In [1]: import numpy as np

In [2]: np.set_printoptions(precision=3, suppress=True, linewidth=100)

In [3]: rd = lambda a: np.round(a, 3) + 0

In [4]: cent = np.sign(np.array([[2, 0, -1], [2, -1, -1], [0, 1, -2]]))

In [5]: out = (np.tril(cent, -1) + np.eye(3)) @ (np.triu(cent, 1) + np.eye(3))

In [6]: ev = np.array([1, 3, 0])

In [7]: mat = np.rint(out * ev @ np.linalg.inv(out)) + 0

In [8]: print(mat)
[[ 2. -1.  1.]
 [ 2. -1.  4.]
 [ 0.  0.  3.]]

In [9]: print(rd(mat.mean(axis=0)))
[ 1.333 -0.667  2.667]

In [10]: print(np.abs(mat).max())
4.0

In [11]: np.linalg.rank(mat)
---------------------------------------------------------------------------
AttributeError                            Traceback (most recent call last)
Cell In[11], line 1
----> 1 np.linalg.rank(mat)

AttributeError: module 'numpy.linalg' has no attribute 'rank'

In [12]: print(rd(np.linalg.norm(mat)))
6.0

In [13]: out = mat / np.linalg.norm(mat, axis=1, keepdims=True)

In [14]: gram = out @ out.T

In [15]: print(rd(gram[0]))
[1.    0.802 0.408]

In [16]: print(rd(np.linalg.norm(out, axis=1)))
[1. 1. 1.]

In [17]: print((gram - 2 * np.eye(3)).round(6).argmax(axis=1))
[1 2 1]

In [18]: print(rd(np.degrees(np.arccos(np.clip(gram[0, 2], -1, 1)))))
65.905

In [19]: rng = np.random.default_rng(712)

In [20]: labels = rng.permutation(3)

In [21]: print(labels)
[2 1 0]

In [22]: out = mat[labels][:, labels]

In [23]: print(out)
[[ 3.  0.  0.]
 [ 4. -1.  2.]
 [ 1. -1.  2.]]

In [24]: print(rd(np.linalg.det(out)), rd(np.linalg.det(mat[labels])))
0.0 0.0

In [25]: X = np.load("m.npy")

In [26]: print(X)
[[ 6  1  0  0  0]
 [ 4 -1  0  0  0]
 [ 0  0 -1  0  6]
 [ 0  0  0  7  0]
 [ 0  0  0  0  9]]

In [27]: ev, V = np.linalg.eig(X)

In [28]: print(rd(X @ V[:, 0] - ev[0] * V[:, 0]))
[0. 0. 0. 0. 0.]

In [29]: print(rd(np.sort(np.linalg.eigvals(X @ X))))
[ 1.     2.344 42.656 49.    81.   ]

In [30]: print(rd(np.sort(np.linalg.eigvals(np.linalg.inv(X)))))
[-1.    -0.653  0.111  0.143  0.153]

In [31]: print(rd(np.linalg.det(X.T)))
630.0

In [32]: print(rd(np.linalg.det(X[::-1])))
630.0

In [33]: print(np.kron(np.eye(2, dtype=int), X))
[[ 6  1  0  0  0  0  0  0  0  0]
 [ 4 -1  0  0  0  0  0  0  0  0]
 [ 0  0 -1  0  6  0  0  0  0  0]
 [ 0  0  0  7  0  0  0  0  0  0]
 [ 0  0  0  0  9  0  0  0  0  0]
 [ 0  0  0  0  0  6  1  0  0  0]
 [ 0  0  0  0  0  4 -1  0  0  0]
 [ 0  0  0  0  0  0  0 -1  0  6]
 [ 0  0  0  0  0  0  0  0  7  0]
 [ 0  0  0  0  0  0  0  0  0  9]]

In [34]: print(rd(np.linalg.eigvals(X).sum().real))
20.0

In [35]: cent = np.sign(np.array([[-8, -8, -4, 2], [-5, -4, -3, 4], [-3, 9, -4, -1], [6, -8, -1, 6]]))

In [36]: out = (np.tril(cent, -1) + np.eye(4)) @ (np.triu(cent, 1) + np.eye(4))

In [37]: ev = np.array([5, 1, -5, 7])

In [38]: K = np.rint(out * ev @ np.linalg.inv(out)) + 0

In [39]: print(K)
[[  9. -10.  26.  12.]
 [ -8.   5.  -8.   0.]
 [ -8.  10. -25. -12.]
 [  8. -10.  32.  19.]]

In [40]: labels = rng.permutation(4)

In [41]: print(labels)
[1 0 3 2]

In [42]: out = K[labels][:, labels]

In [43]: print(np.allclose(out, K))
False

In [44]: r = np.linalg.matrix_rank(mat)

In [45]: print(r)
2

In [46]: N = np.linalg.svd(mat)[2][r:].T

In [47]: print(np.linalg.matrix_rank(mat.T @ mat), np.linalg.matrix_rank(mat @ mat.T))
2 2

In [48]: print(np.allclose(mat @ N, 0))
True

In [49]: print(N.shape)
(3, 1)

In [50]: print([int(np.linalg.matrix_rank(mat[:i])) for i in range(1, len(mat) + 1)])
[1, 2, 2]

In [51]: print(rd(mat @ N))
[[0.]
 [0.]
 [0.]]

In [52]: ev, V = np.linalg.eig(K)

In [53]: print(rd(np.sort(np.linalg.eigvals(K @ K))))
[ 1. 25. 25. 49.]

In [54]: print(rd(np.sort(np.linalg.eigvals(np.linalg.inv(K)))))
[-0.2    0.143  0.2    1.   ]

In [55]: print(rd(K @ V[:, 0] - ev[0] * V[:, 0]))
[0. 0. 0. 0.]

In [56]: print(rd(np.prod(ev)))
-175.0

In [57]: def softmax(z):
    ...:     e = np.exp(z - z.max(axis=-1, keepdims=True))
    ...:     return e / e.sum(axis=-1, keepdims=True)
    ...: 

In [58]: print(rd(softmax(10 * K[3])))
[0. 0. 1. 0.]

In [59]: print(rd(softmax(K).sum(axis=1)))
[1. 1. 1. 1.]

In [60]: print(rd(softmax(K[3] + 4)))
[0. 0. 1. 0.]

In [61]: scores = K @ K.T / np.sqrt(4)

In [62]: print(rd(softmax(scores)))
[[0. 0. 0. 1.]
 [0. 0. 1. 0.]
 [0. 0. 1. 0.]
 [0. 0. 0. 1.]]

In [63]: print(softmax(scores).round(6).argmax(axis=1))
[3 2 2 3]

In [64]: print(softmax(scores)[3] @ K)
[  8. -10.  32.  19.]

In [65]: vec = np.array([0, 3, 1, 3])

In [66]: target = K @ vec

In [67]: print(target)
[ 32.   7. -31.  59.]

In [68]: print(rd(np.linalg.solve(K.T, K[2])))
[0. 0. 1. 0.]

In [69]: M = np.load("out15.npy")

In [70]: print(M)
[[-1 -2 -1]
 [-1  1  2]
 [-3  1  1]
 [-3 -2  3]
 [-3  0 -2]
 [-1  1  2]]

In [71]: out = M[0, 0] * M[1:] - np.outer(M[1:, 0], M[0])

In [72]: print(out)
[[ 0 -3 -3]
 [ 0 -7 -4]
 [ 0 -4 -6]
 [ 0 -6 -1]
 [ 0 -3 -3]]

In [73]: print(np.flatnonzero(~out.round(6).any(axis=1)))
[]

In [74]: M @ M
---------------------------------------------------------------------------
ValueError                                Traceback (most recent call last)
Cell In[74], line 1
----> 1 M @ M

ValueError: matmul: Input operand 1 has a mismatch in its core dimension 0, with gufunc signature (n?,k),(k,m?)->(n?,m?) (size 6 is different from 3)

In [75]: gram = M.T @ M

In [76]: print(np.diag(gram))
[30 11 23]

In [77]: print(gram)
[[30  3 -9]
 [ 3 11  1]
 [-9  1 23]]

In [78]: print(rd(np.linalg.eigvalsh(gram)[::-1]))
[36.303 17.756  9.941]

In [79]: vec = np.array([1, 1, 2])

In [80]: target = M @ vec

In [81]: print(rd(np.linalg.lstsq(M, target)[0]))
[1. 1. 2.]

In [82]: print(rd(np.linalg.pinv(M) @ M))
[[1. 0. 0.]
 [0. 1. 0.]
 [0. 0. 1.]]

In [83]: print(rd(np.linalg.solve(M.T @ M, M.T @ target)))
[1. 1. 2.]

In [84]: target = target + 0.02 * rng.normal(size=6)

In [85]: print(rd(target))
[-4.968  3.982  0.008  1.009 -6.998  3.995]

In [86]: b, *_ = np.linalg.lstsq(M, target)

In [87]: print(rd(b))
[0.998 0.992 1.997]

In [88]: print(b.round())
[1. 1. 2.]

In [89]: print(rd(M.T @ (target - M @ b)))
[0. 0. 0.]

In [90]: print(rd(np.linalg.norm(target - M @ b)))
0.022

In [91]: out = np.c_[M[:, :2] @ np.array([[1, -1], [-2, -2]]), np.array([9, 8, 8, 5, 0, 5])]

In [92]: print(out)
[[ 3  5  9]
 [-3 -1  8]
 [-5  1  8]
 [ 1  7  5]
 [-3  3  0]
 [-3 -1  5]]

In [93]: print(np.linalg.matrix_rank(np.c_[M, out]))
4

In [94]: print(np.linalg.matrix_rank(out))
3

In [95]: print(rd(np.linalg.lstsq(M, out[:, 0])[0]))
[ 1. -2.  0.]
